In [1]: import numpy as np

In [2]: np.set_printoptions(precision=2, suppress=True, linewidth=140)

In [3]: F = np.minimum.outer(np.arange(1, 4), np.arange(1, 4)) * 4

In [4]: print(F)
[[ 4  4  4]
 [ 4  8  8]
 [ 4  8 12]]

In [5]: print(F.shape)
(3, 3)

In [6]: print(F.sum(axis=0))
[12 20 24]

In [7]: t3 = np.stack([F, 4 * F, F[::-1]])

In [8]: print(np.linalg.norm(t3, axis=(1, 2)))
[20.4  81.58 20.4 ]

In [9]: print(np.einsum("bij,cij->bc", t3, t3))
[[ 416 1664  336]
 [1664 6656 1344]
 [ 336 1344  416]]

In [10]: print(np.linalg.det(t3))
[  64. 4096.  -64.]

In [11]: print((t3 @ F.T).shape)
(3, 3, 3)

In [12]: def softmax(z):
    ...:     e = np.exp(z - z.max(axis=-1, keepdims=True))
    ...:     return e / e.sum(axis=-1, keepdims=True)
    ...: 

In [13]: print(softmax(F[1] + -1))
[0.01 0.5  0.5 ]

In [14]: print(softmax(F[1]))
[0.01 0.5  0.5 ]

In [15]: print(softmax(F).sum(axis=1))
[1. 1. 1.]

In [16]: scores = F @ F.T / np.sqrt(3)

In [17]: print(np.round(softmax(scores), 2) + 0)
[[0. 0. 1.]
 [0. 0. 1.]
 [0. 0. 1.]]

In [18]: print(softmax(scores).round(6).argmax(axis=1))
[2 2 2]

In [19]: print(softmax(scores)[1] @ F)
[ 4.  8. 12.]

In [20]: mat = np.loadtxt("dump.csv", delimiter=",")

In [21]: print(mat)
[[ 1. -2.  4.]
 [ 1. -1.  1.]
 [ 1.  0.  0.]
 [ 1.  1.  1.]]

In [22]: x = np.array([0, 2, -1])

In [23]: h1 = np.maximum(mat @ x, 0)

In [24]: print(np.flatnonzero(h1 > 1e-9))
[3]

In [25]: print(mat.T @ h1)
[1. 1. 1.]

In [26]: q, vecs = np.linalg.qr(mat[:, :2])[0], np.linalg.qr(mat[:, 2:])[0]

In [27]: s = np.linalg.svd(q.T @ vecs, compute_uv=False)

In [28]: print((s > 0.9).sum())
0

In [29]: X = np.load("out15.npy")

In [30]: print(X)
[[ -2   3  -4]
 [ -4   7  -2]
 [ -9   9  -7]
 [-11   4  -2]
 [-16   7  -1]
 [-20   9   4]
 [-16   5  -1]
 [-13   4   3]
 [-14   7   7]
 [-18  11  10]
 [-16   9  10]
 [-16   7  12]
 [-18   4   9]
 [-17   3  13]
 [-13   4  12]
 [-14   6   9]
 [-12   6   5]
 [ -7  11  10]
 [ -5  12   5]
 [  0  15  10]
 [  3  18   9]
 [ -2  23   7]
 [  1  27   2]
 [  5  28   2]]

In [31]: A2 = X / np.linalg.norm(X, axis=1, keepdims=True)

In [32]: C2 = A2 @ A2.T

In [33]: print(np.linalg.norm(A2, axis=1))
[1. 1. 1. 1. 1. 1. 1. 1. 1. 1. 1. 1. 1. 1. 1. 1. 1. 1. 1. 1. 1. 1. 1. 1.]

In [34]: print(round(np.degrees(np.arccos(np.clip(C2[16, 17], -1, 1))), 2))
31.78

In [35]: A2 = X / np.sqrt((X ** 2).mean(axis=1, keepdims=True))

In [36]: print(np.linalg.norm(A2, axis=1))
[1.73 1.73 1.73 1.73 1.73 1.73 1.73 1.73 1.73 1.73 1.73 1.73 1.73 1.73 1.73 1.73 1.73 1.73 1.73 1.73 1.73 1.73 1.73 1.73]

In [37]: print(np.linalg.matrix_rank(X - X.mean(axis=1, keepdims=True)))
2

In [38]: print(A2[5])
[-1.55  0.7   0.31]

In [39]: Xs = X - X.mean(axis=0)

In [40]: Uu, s, vt = np.linalg.svd(Xs, full_matrices=False)

In [41]: print(np.abs(Uu[:, 0]).argmax())
23

In [42]: print((np.sign(Uu[:, 0]) == np.sign(Uu[0, 0])).astype(int))
[1 1 1 0 0 0 0 0 0 0 0 0 0 0 0 0 0 1 1 1 1 1 1 1]

In [43]: print(s)
[46.58 27.98 16.91]

In [44]: print(s ** 2 / (s ** 2).sum())
[0.67 0.24 0.09]

In [45]: A2 = X[0, 0] * X[1:] - np.outer(X[1:, 0], X[0])

In [46]: print(A2)
[[  0  -2 -12]
 [  0   9 -22]
 [  0  25 -40]
 [  0  34 -62]
 [  0  42 -88]
 [  0  38 -62]
 [  0  31 -58]
 [  0  28 -70]
 [  0  32 -92]
 [  0  30 -84]
 [  0  34 -88]
 [  0  46 -90]
 [  0  45 -94]
 [  0  31 -76]
 [  0  30 -74]
 [  0  24 -58]
 [  0  -1 -48]
 [  0  -9 -30]
 [  0 -30 -20]
 [  0 -45  -6]
 [  0 -40 -22]
 [  0 -57   0]
 [  0 -71  16]]

In [47]: print(X[:, 0] / X[0, 0])
[ 1.   2.   4.5  5.5  8.  10.   8.   6.5  7.   9.   8.   8.   9.   8.5  6.5  7.   6.   3.5  2.5 -0.  -1.5  1.  -0.5 -2.5]

In [48]: print(np.linalg.matrix_rank(A2), np.linalg.matrix_rank(X))
2 3

In [49]: print(np.flatnonzero(~A2.round(6).any(axis=1)))
[]

In [50]: C2 = X.T @ X

In [51]: print(np.linalg.svd(X, compute_uv=False) ** 2)
[5797.36 2163.38  560.26]

In [52]: print((X @ X.T).shape)
(24, 24)

In [53]: data = np.loadtxt("arr.csv", delimiter=",")

In [54]: print(data)
[[ 4.5 -0.2 -1.8  0.8]
 [ 1.   0.1 -0.1  0.5]
 [-6.  -1.  -1.3 -0.9]]

In [55]: # column 0 is much longer than the rest

In [56]: x = np.array([2, 0, 2, -3])

In [57]: h1 = np.maximum(data @ x, 0)

In [58]: print(np.flatnonzero(h1 > 1e-9))
[0 1]

In [59]: print(np.tanh(data @ x))
[ 1.    0.29 -1.  ]
